$ python -q
>>> import numpy as np
>>> import numpy.linalg as la
>>> np.set_printoptions(precision=3, suppress=True, linewidth=160)
>>> tidy = lambda a: np.round(a, 3) + 0
>>> other = np.array([[0, 1], [0, 1], [0, 2]])
>>> cent = np.array([[2, 0, 0, 3, 1, 0], [0, 0, 3, 2, 0, 1]])
>>> K = other @ cent
>>> print(K)
[[0 0 3 2 0 1]
 [0 0 3 2 0 1]
 [0 0 6 4 0 2]]
>>> # rows and columns are dependent
>>> U, s, VT = la.svd(K)
>>> V = VT[:(s > 1e-8).sum()]
>>> rng = np.random.default_rng(9570)
>>> vec = K[1] + 3 * K[0] + rng.integers(2) * np.eye(6)[5]
>>> print(vec)
[ 0.  0. 12.  8.  0.  5.]
>>> print(tidy(la.norm(vec - V.T @ V @ vec)))
0.964
>>> print(np.allclose(V.T @ V @ vec, vec))
False
>>> U, s, VT = la.svd(K)
>>> print(tidy(s))
[9.165 0.    0.   ]
>>> other = U[:, :1] @ np.diag(s[:1]) @ VT[:1]
>>> print(tidy(other))
[[0. 0. 3. 2. 0. 1.]
 [0. 0. 3. 2. 0. 1.]
 [0. 0. 6. 4. 0. 2.]]
>>> print(la.matrix_rank(K, rtol=0.1))
1
>>> print(np.argsort(-la.norm(K, axis=0).round(6), kind="stable")[:3])
[2 3 5]
>>> print([round(float(x), 3) for x in la.svd(K, compute_uv=False)[:3]])
[9.165, 0.0, 0.0]
>>> rank = la.matrix_rank(K)
>>> print(rank)
1
>>> N = la.svd(K)[2][rank:].T
>>> print(la.matrix_rank(K.T @ K), la.matrix_rank(K @ K.T))
1 1
>>> print([int(la.matrix_rank(K[:, :j + 1])) for j in range(6)])
[0, 0, 1, 1, 1, 1]
>>> print(tidy(N @ N.T))
[[ 1.     0.     0.     0.     0.     0.   ]
 [ 0.     1.     0.     0.     0.     0.   ]
 [ 0.     0.     0.357 -0.429  0.    -0.214]
 [ 0.     0.    -0.429  0.714  0.    -0.143]
 [ 0.     0.     0.     0.     1.     0.   ]
 [ 0.     0.    -0.214 -0.143  0.     0.929]]
>>> print(np.allclose(K @ N, 0))
True
>>> print([int(la.matrix_rank(np.delete(K, i, axis=0))) for i in range(3)])
[1, 1, 1]
>>> data = np.array([[-1, -1, -1, -1, -1, 2],
...     [-2, -1, -1, 1, 1, -2],
...     [-2, 0, -1, -2, -1, 0],
...     [2, 0, -2, 1, 2, 1],
...     [1, 0, 2, -1, -2, 2],
...     [-1, 2, 1, 2, 1, 2]])
>>> U, s, VT = la.svd(data)
>>> print(tidy(s))
[5.143 4.776 3.504 3.215 1.456 0.074]
>>> other = U[:, :5] @ np.diag(s[:5]) @ VT[:5]
>>> print(tidy(np.abs(data - other).max()))
0.032
>>> print(la.matrix_rank(data, rtol=0.05))
5
>>> O, V = la.qr(data[:, :1])[0], la.qr(data[:, 1:])[0]
>>> s = la.svd(O.T @ V, compute_uv=False)
>>> print(tidy(s))
[0.983]
>>> print(tidy(np.degrees(np.arccos(s.clip(0, 1)))))
[10.52]
>>> vec = np.array([0, 3, 2, 1, 2, 2])
>>> print(data @ np.ones(6))
[-3. -4. -6.  4.  2.  7.]
>>> print((data @ vec).argmax())
5
>>> print(np.einsum("ij,j->i", data, vec))
[-4 -6 -6  3  3 16]
>>> w1 = np.array([[-2, 1, -1],
...     [3, 0, 2],
...     [-2, -2, -1],
...     [-1, -3, -1],
...     [3, -3, -2],
...     [-3, -2, -1]])
>>> c = np.array([1, 3, 2])
>>> act = np.maximum(K @ w1 + c, 0)
>>> print((act > 0).mean(axis=0))
[0. 0. 0.]
>>> print(act)
[[0 0 0]
 [0 0 0]
 [0 0 0]]
>>> cent = np.array([[1, 1, -3], [2, -5, 1], [-1, -4, -2]])
>>> print(w1 @ cent)
[[  1  -3   9]
 [  1  -5 -13]
 [ -5  12   6]
 [ -6  18   2]
 [ -1  26  -8]
 [ -6  11   9]]
>>> W0 = np.loadtxt("mat.csv", delimiter=",")
>>> print(W0)
[[14.583  9.775 10.543  9.135 12.132 14.436  7.467]
 [17.733  8.829  8.807  9.347 11.813 16.761  5.939]
 [13.783  8.626  8.505 10.651 13.74  16.464  3.851]
 [13.835 10.15   6.366  8.644 11.45  16.327  8.184]
 [15.987  8.419 10.341  7.401 10.104 14.971  6.911]
 [14.307 10.234  9.706 10.392 10.325 16.095  7.373]
 [13.966  9.63   8.514 11.252 11.918 15.08   5.571]
 [15.03   8.268  9.327 10.037 10.384 15.856  6.35 ]
 [15.381  9.604  9.309 10.537 13.629 15.669  7.394]
 [15.697  7.576  9.382  8.002 12.511 13.57   7.557]
 [15.458  8.408  9.76   8.068 11.253 13.247  6.557]
 [16.479  8.778  7.739  9.997 12.656 16.839  4.534]
 [15.037 10.43   6.851  8.778 11.576 12.264  8.934]
 [14.124  9.956  7.309  9.464 10.989 16.233  5.506]
 [15.758  6.819  8.786  8.764 12.242 13.874  6.614]
 [12.766  7.774  8.345  9.875 11.889 13.605  5.295]
 [14.996  8.005  8.006  8.825 11.444 14.346  5.42 ]
 [14.489  9.655 10.215 10.917 11.813 15.734  7.047]
 [17.352  7.279  9.534 10.663 11.207 16.258  5.449]
 [15.139  6.708 10.48  10.333 11.892 14.318  5.971]
 [13.721  9.16  10.497  9.461 12.356 14.48   5.862]
 [15.314  8.267  7.933  8.164 12.085 14.126  5.677]
 [14.889  9.405  8.106  8.878 12.781 14.542  4.364]
 [15.646  9.365 11.431  9.827 11.126 13.939  4.483]
 [15.291  8.351  9.368 10.589 11.728 16.67   6.836]
 [15.815  9.386  9.607  9.542 10.431 14.996  8.018]
 [13.324  8.974 10.764  9.831 11.822 14.069  7.339]
 [14.707  9.578 10.816  9.711 13.49  15.714  5.296]
 [15.504  9.197  9.068  8.319 12.842 14.711  5.538]
 [16.438 10.541 10.297  9.629 12.222 13.994  6.063]
 [15.575  8.377  8.254  8.869 12.581 14.204  4.032]
 [14.662  8.895  9.804  8.29  13.232 15.055  5.744]]
>>> vec = np.array([3, -3, 2, 0, 3, -2, -2])
>>> rhs = W0 @ vec
>>> print(tidy(la.lstsq(W0, rhs)[0]))
[ 3. -3.  2.  0.  3. -2. -2.]
>>> print(tidy(la.pinv(W0) @ W0))
[[1. 0. 0. 0. 0. 0. 0.]
 [0. 1. 0. 0. 0. 0. 0.]
 [0. 0. 1. 0. 0. 0. 0.]
 [0. 0. 0. 1. 0. 0. 0.]
 [0. 0. 0. 0. 1. 0. 0.]
 [0. 0. 0. 0. 0. 1. 0.]
 [0. 0. 0. 0. 0. 0. 1.]]
>>> rhs = rhs + 0.1 * rng.normal(size=32)
>>> print(tidy(rhs))
[28.149 34.281 33.002  9.118 29.875 15.676 24.566 25.77  30.777 38.456 34.897 34.02  19.92  16.63  40.102 29.536 31.764 24.62  39.589 41.446 30.949 33.462
 33.2   38.199 27.631 23.835 27.262 35.386 35.087 34.855 39.346 34.874]
>>> c, *_ = la.lstsq(W0, rhs)
>>> print(tidy(W0.T @ (rhs - W0 @ c)))
[0. 0. 0. 0. 0. 0. 0.]
